$ ipython --no-banner

In [1]: import numpy as np

In [2]: np.set_printoptions(precision=3, suppress=True, linewidth=200)

In [3]: rd = lambda a: np.round(a, 3) + 0

In [4]: u = np.array([1, 0, -2])

In [5]: r1 = np.array([1, 3, 2])

In [6]: X = u[:, None] + r1[None, :]

In [7]: X
Out[7]: 
array([[ 2,  4,  3],
       [ 1,  3,  2],
       [-1,  1,  0]])

In [8]: [round(float(x), 3) for x in np.linalg.svd(X, compute_uv=False)[:3]]
Out[8]: [6.561, 1.397, 0.0]

In [9]: Uu, sigma, Vt = np.linalg.svd(X)

In [10]: evecs = Vt[:(sigma > 1e-8).sum()]

In [11]: rng = np.random.default_rng(970)

In [12]: x0 = X[0] + 4 * X[2] + rng.integers(2) * np.eye(3)[2]

In [13]: x0
Out[13]: array([-2.,  8.,  3.])

In [14]: np.linalg.matrix_rank(np.vstack([X, x0]))
Out[14]: np.int64(2)

In [15]: rd(np.linalg.norm(x0 - evecs.T @ evecs @ x0))
Out[15]: np.float64(0.0)

In [16]: rd(np.diag(evecs.T @ evecs))
Out[16]: array([0.833, 0.833, 0.333])

In [17]: np.allclose(evecs.T @ evecs @ x0, x0)
Out[17]: True

In [18]: rd(X @ np.linalg.pinv(X) @ X)
Out[18]: 
array([[ 2.,  4.,  3.],
       [ 1.,  3.,  2.],
       [-1.,  1.,  0.]])

In [19]: np.allclose(X[:-1].T @ np.linalg.lstsq(X[:-1].T, X[-1])[0], X[-1])
Out[19]: True

In [20]: F = np.arange(15).reshape(5, 3) + 2

In [21]: F
Out[21]: 
array([[ 2,  3,  4],
       [ 5,  6,  7],
       [ 8,  9, 10],
       [11, 12, 13],
       [14, 15, 16]])

In [22]: np.abs(np.diag(np.linalg.qr(F)[1])) > 1e-9
Out[22]: array([ True,  True, False])

In [23]: np.linalg.lstsq(F[:-1].T, F[-1])[2]
Out[23]: np.int32(2)

In [24]: np.unique(F.round(6), axis=0).shape
Out[24]: (5, 3)

In [25]: K = np.load("layer4.npy")

In [26]: K
Out[26]: 
array([[0., 1., 1., 1., 1.],
       [1., 0., 1., 1., 1.],
       [1., 1., 0., 1., 1.],
       [1., 1., 1., 0., 1.],
       [1., 1., 1., 1., 0.]])

In [27]: x0 = np.array([2, 2, 2, 1, 0])

In [28]: target = K @ x0

In [29]: target
Out[29]: array([5., 5., 5., 6., 7.])

In [30]: rd(np.linalg.solve(K.T, K[3]))
Out[30]: array([0., 0., 0., 1., 0.])

In [31]: rd(np.linalg.solve(K, 5 * target))
Out[31]: array([10., 10., 10.,  5.,  0.])

In [32]: rd(np.linalg.solve(K, target + K[:, 3]))
Out[32]: array([2., 2., 2., 2., 0.])

In [33]: [round(float(np.linalg.det(K[:i, :i])), 2) + 0 for i in range(1, 6)]
Out[33]: [0.0, -1.0, 2.0, -3.0, 4.0]

In [34]: np.all(np.linalg.eigvalsh(K) > 0)
Out[34]: np.False_

In [35]: w, evecs = np.linalg.eigh(K)

In [36]: rd(np.linalg.eigvalsh(K @ K))
Out[36]: array([ 1.,  1.,  1.,  1., 16.])

In [37]: rd(evecs.T @ evecs)
Out[37]: 
array([[1., 0., 0., 0., 0.],
       [0., 1., 0., 0., 0.],
       [0., 0., 1., 0., 0.],
       [0., 0., 0., 1., 0.],
       [0., 0., 0., 0., 1.]])

In [38]: rd(np.linalg.eigvalsh(K + 5 * np.eye(5)))
Out[38]: array([4., 4., 4., 4., 9.])

In [39]: w, evecs = np.linalg.eigh(K)

In [40]: x0 = np.array([0, 8, 4, 5, -1])

In [41]: rd(evecs * np.maximum(w, 0) @ evecs.T)
Out[41]: 
array([[0.8, 0.8, 0.8, 0.8, 0.8],
       [0.8, 0.8, 0.8, 0.8, 0.8],
       [0.8, 0.8, 0.8, 0.8, 0.8],
       [0.8, 0.8, 0.8, 0.8, 0.8],
       [0.8, 0.8, 0.8, 0.8, 0.8]])

In [42]: np.abs(K).sum(axis=1).max(), rd(np.abs(w).max())
Out[42]: (np.float64(4.0), np.float64(4.0))

In [43]: x0 @ K @ x0
Out[43]: np.float64(150.0)

In [44]: rd(evecs * np.abs(w) @ evecs.T)
Out[44]: 
array([[1.6, 0.6, 0.6, 0.6, 0.6],
       [0.6, 1.6, 0.6, 0.6, 0.6],
       [0.6, 0.6, 1.6, 0.6, 0.6],
       [0.6, 0.6, 0.6, 1.6, 0.6],
       [0.6, 0.6, 0.6, 0.6, 1.6]])

In [45]: rd(np.linalg.eigvalsh(K[1:, 1:]))
Out[45]: array([-1., -1., -1.,  3.])

In [46]: labels = rng.permutation(5)

In [47]: other = K[:, labels] * rng.choice([-1, 1], 5)

In [48]: other
Out[48]: 
array([[-1.,  0., -1.,  1., -1.],
       [-1.,  1., -1.,  0., -1.],
       [-1.,  1., -0.,  1., -1.],
       [-1.,  1., -1.,  1., -0.],
       [-0.,  1., -1.,  1., -1.]])

In [49]: Uu, _, Vt = np.linalg.svd(K.T @ other)

In [50]: rd(np.linalg.lstsq(K, other)[0])
Out[50]: 
array([[ 0.,  1.,  0.,  0.,  0.],
       [ 0.,  0.,  0.,  1.,  0.],
       [ 0.,  0., -1.,  0.,  0.],
       [ 0.,  0.,  0.,  0., -1.],
       [-1.,  0.,  0.,  0.,  0.]])

In [51]: rd(Uu @ Vt)
Out[51]: 
array([[ 0.,  1.,  0.,  0.,  0.],
       [ 0.,  0.,  0.,  1.,  0.],
       [ 0.,  0., -1.,  0.,  0.],
       [ 0.,  0.,  0.,  0., -1.],
       [-1.,  0.,  0.,  0.,  0.]])

In [52]: labels
Out[52]: array([4, 0, 2, 1, 3])

In [53]: mat = np.loadtxt("dump.csv", delimiter=",")

In [54]: mat
Out[54]: 
array([[-1.,  2.,  2.],
       [ 0.,  0.,  0.],
       [ 0.,  0., -2.]])

In [55]: def softmax(z):
    ...:     e = np.exp(z - z.max(axis=-1, keepdims=True))
    ...:     return e / e.sum(axis=-1, keepdims=True)
    ...: 

In [56]: rd(softmax(mat[1] + 2))
Out[56]: array([0.333, 0.333, 0.333])

In [57]: rd(softmax(10 * mat[1]))
Out[57]: array([0.333, 0.333, 0.333])

In [58]: rd(softmax(mat[1]))
Out[58]: array([0.333, 0.333, 0.333])

In [59]: scores = mat @ mat.T / np.sqrt(3)

In [60]: rd(softmax(scores)[1] @ mat)
Out[60]: array([-0.333,  0.667,  0.   ])

In [61]: rd(softmax(scores + np.triu(np.full(scores.shape, -np.inf), 1)))
Out[61]: 
array([[1.   , 0.   , 0.   ],
       [0.5  , 0.5  , 0.   ],
       [0.009, 0.09 , 0.902]])

In [62]: softmax(scores).round(6).argmax(axis=1)
Out[62]: array([0, 0, 2])

In [63]: np.prod(np.diag(mat)), rd(np.linalg.det(mat))
Out[63]: (np.float64(0.0), np.float64(0.0))

In [64]: rd(np.sort(np.linalg.eigvals(mat)))
Out[64]: array([-2., -1.,  0.])

In [65]: np.linalg.matrix_rank(mat - mat[0, 0] * np.eye(3))
Out[65]: np.int64(2)

In [66]: (X + X.T) / 2
Out[66]: 
array([[2. , 2.5, 1. ],
       [2.5, 3. , 1.5],
       [1. , 1.5, 0. ]])

In [67]: rd(np.abs(np.linalg.eigvals(X)).max())
Out[67]: np.float64(4.303)

In [68]: other = np.array([[0, -4, -2], [4, -5, 5]])

In [69]: Z = np.kron(other, mat)

In [70]: np.linalg.matrix_rank(Z)
Out[70]: np.int64(4)

In [71]: Z = np.array([[0, 1, 1], [1, 0, 3], [3, 0, 0]])

In [72]: arr = (rng.random((26, 3)) < 0.25) @ Z

In [73]: arr
Out[73]: 
array([[0, 1, 1],
       [0, 0, 0],
       [0, 0, 0],
       [0, 0, 0],
       [0, 0, 0],
       [1, 1, 4],
       [3, 0, 0],
       [3, 1, 1],
       [0, 0, 0],
       [0, 0, 0],
       [3, 1, 1],
       [1, 0, 3],
       [0, 0, 0],
       [0, 0, 0],
       [0, 0, 0],
       [1, 0, 3],
       [4, 0, 3],
       [4, 0, 3],
       [1, 0, 3],
       [0, 1, 1],
       [3, 0, 0],
       [1, 0, 3],
       [3, 1, 1],
       [0, 0, 0],
       [0, 0, 0],
       [0, 0, 0]])

In [74]: Z = arr[[11, 7]].astype(float)

In [75]: for _ in range(7):
    ...:     labels = np.linalg.norm(arr[:, None] - Z, axis=-1).argmin(axis=1)
    ...:     Z = np.array([arr[labels == j].mean(axis=0) for j in range(2)])
    ...: 

In [76]: labels
Out[76]: array([0, 0, 0, 0, 0, 0, 1, 1, 0, 0, 1, 0, 0, 0, 0, 0, 1, 1, 0, 0, 1, 0, 1, 0, 0, 0])

In [77]: np.abs(Z[1] - Z[0]).argmax()
Out[77]: np.int64(0)

In [78]: np.bincount(labels)
Out[78]: array([19,  7])

In [79]: Xs = (arr - arr.mean(axis=0)) / arr.std(axis=0)

In [80]: rd(Xs.std(axis=0))
Out[80]: array([1., 1., 1.])

In [81]: beta = np.linalg.lstsq(np.delete(Xs, 2, axis=1), Xs[:, 2])[0]

In [82]: rd(beta)
Out[82]: array([0.381, 0.101])

In [83]: Xs = arr - arr.mean(axis=0)

In [84]: Uu, sigma, Vt = np.linalg.svd(Xs, full_matrices=False)

In [85]: (np.sign(Uu[:, 0]) == np.sign(Uu[0, 0])).astype(int)
Out[85]: array([1, 1, 1, 1, 1, 0, 0, 0, 1, 1, 0, 0, 1, 1, 1, 0, 0, 0, 0, 1, 0, 0, 0, 1, 1, 1])

In [86]: rd(Xs.mean(axis=0))
Out[86]: array([0., 0., 0.])

In [87]: rd(np.abs(Vt[-1]))
Out[87]: array([0.059, 0.998, 0.037])

In [88]: np.abs(Vt[0]).argmax()
Out[88]: np.int64(0)

In [89]: feats = np.array([[4.0, 1.0, 1.0, 1.0, 1.0],
    ...:     [1.0, 4.0, 1.0, 1.0, 1.0],
    ...:     [1.0, 1.0, 4.0, 1.0, 1.0],
    ...:     [1.0, 1.0, 1.0, 4.0, 1.0],
    ...:     [1.0, 1.0, 1.0, 1.0, 4.0]])

In [90]: rd(np.linalg.det(feats[::-1]))
Out[90]: np.float64(648.0)

In [91]: rd(np.linalg.eigvals(feats).sum().real)
Out[91]: np.float64(20.0)

In [92]: rd(np.linalg.eigvals(feats))
Out[92]: array([8., 3., 3., 3., 3.])

In [93]: other = feats + rng.integers(-2, 3, (5, 1)) @ rng.integers(-2, 3, (1, 5))

In [94]: other
Out[94]: 
array([[ 2., -1.,  0.,  3.,  3.],
       [ 3.,  6.,  2., -1., -1.],
       [-3., -3.,  2.,  5.,  5.],
       [ 1.,  1.,  1.,  4.,  1.],
       [-3., -3., -1.,  5.,  8.]])

In [95]: other - feats
Out[95]: 
array([[-2., -2., -1.,  2.,  2.],
       [ 2.,  2.,  1., -2., -2.],
       [-4., -4., -2.,  4.,  4.],
       [ 0.,  0.,  0.,  0.,  0.],
       [-4., -4., -2.,  4.,  4.]])

In [96]: labels = rng.permutation(5)

In [97]: labels
Out[97]: array([0, 4, 3, 1, 2])

In [98]: other = feats[labels][:, labels]

In [99]: np.diag(other)
Out[99]: array([4., 4., 4., 4., 4.])

In [100]: other
Out[100]: 
array([[4., 1., 1., 1., 1.],
       [1., 4., 1., 1., 1.],
       [1., 1., 4., 1., 1.],
       [1., 1., 1., 4., 1.],
       [1., 1., 1., 1., 4.]])

In [101]: rd(np.sort(np.abs(np.linalg.eigvals(other))))
Out[101]: array([3., 3., 3., 3., 8.])

In [102]: feats @ (-1.0) ** np.arange(5)
Out[102]: array([ 4., -2.,  4., -2.,  4.])

In [103]: (feats @ feats)[0]
Out[103]: array([20., 11., 11., 11., 11.])

In [104]: other = feats / np.sqrt((feats ** 2).mean(axis=1, keepdims=True))

In [105]: np.linalg.matrix_rank(feats - feats.mean(axis=1, keepdims=True))
Out[105]: np.int64(4)

In [106]: np.linalg.matrix_rank(other) == np.linalg.matrix_rank(feats)
Out[106]: np.True_

In [107]: M = np.load("test4.npy")

In [108]: M
Out[108]: 
array([[ 1.   , -0.3  , -0.4  , -1.1  ],
       [ 0.893, -0.391, -0.378, -1.055],
       [-0.4  ,  1.6  , -1.6  ,  1.   ]])

In [109]: np.linalg.cond(M) > 100
Out[109]: np.False_

In [110]: [round(float(x), 3) for x in np.linalg.svd(M, compute_uv=False)[:3]]
Out[110]: [2.755, 1.831, 0.071]

In [111]: np.linalg.matrix_rank(M, rtol=0.1)
Out[111]: np.int64(2)

In [112]: Uu, sigma, Vt = np.linalg.svd(M)

In [113]: np.argmax(sigma[:-1] / (sigma[1:] + 1e-6)) + 1
Out[113]: np.int64(2)

In [114]: other = Uu[:, :2] @ np.diag(sigma[:2]) @ Vt[:2]

In [115]: rd(np.linalg.norm(M - other) / np.linalg.norm(M))
Out[115]: np.float64(0.021)

In [116]: rd(np.abs(M - other).max())
Out[116]: np.float64(0.035)

In [117]: rd(np.linalg.norm(M - other, 2)), rd(sigma[2])
Out[117]: (np.float64(0.071), np.float64(0.071))

In [118]: other = K / np.sqrt((K ** 2).mean(axis=1, keepdims=True))

In [119]: rd(np.linalg.norm(other, axis=1))
Out[119]: array([2.236, 2.236, 2.236, 2.236, 2.236])

In [120]: rd(other[0])
Out[120]: array([0.   , 1.118, 1.118, 1.118, 1.118])

In [121]: np.linalg.matrix_rank(other) == np.linalg.matrix_rank(K)
Out[121]: np.True_

In [122]: rd(K - K.mean(axis=1, keepdims=True))
Out[122]: 
array([[-0.8,  0.2,  0.2,  0.2,  0.2],
       [ 0.2, -0.8,  0.2,  0.2,  0.2],
       [ 0.2,  0.2, -0.8,  0.2,  0.2],
       [ 0.2,  0.2,  0.2, -0.8,  0.2],
       [ 0.2,  0.2,  0.2,  0.2, -0.8]])

In [123]: rd(M - M[0])
Out[123]: 
array([[ 0.   ,  0.   ,  0.   ,  0.   ],
       [-0.107, -0.091,  0.022,  0.045],
       [-1.4  ,  1.9  , -1.2  ,  2.1  ]])

In [124]: M.shape
Out[124]: (3, 4)

In [125]: rd(np.linalg.norm(M))
Out[125]: np.float64(3.309)

In [126]: rd(np.diff(M, axis=0))
Out[126]: 
array([[-0.107, -0.091,  0.022,  0.045],
       [-1.293,  1.991, -1.222,  2.055]])

In [127]: rd(M.mean(axis=0))
Out[127]: array([ 0.498,  0.303, -0.793, -0.385])

In [128]: np.count_nonzero(M)
Out[128]: np.int64(12)

In [129]: rd(M.sum(axis=0))
Out[129]: array([ 1.493,  0.909, -2.378, -1.155])
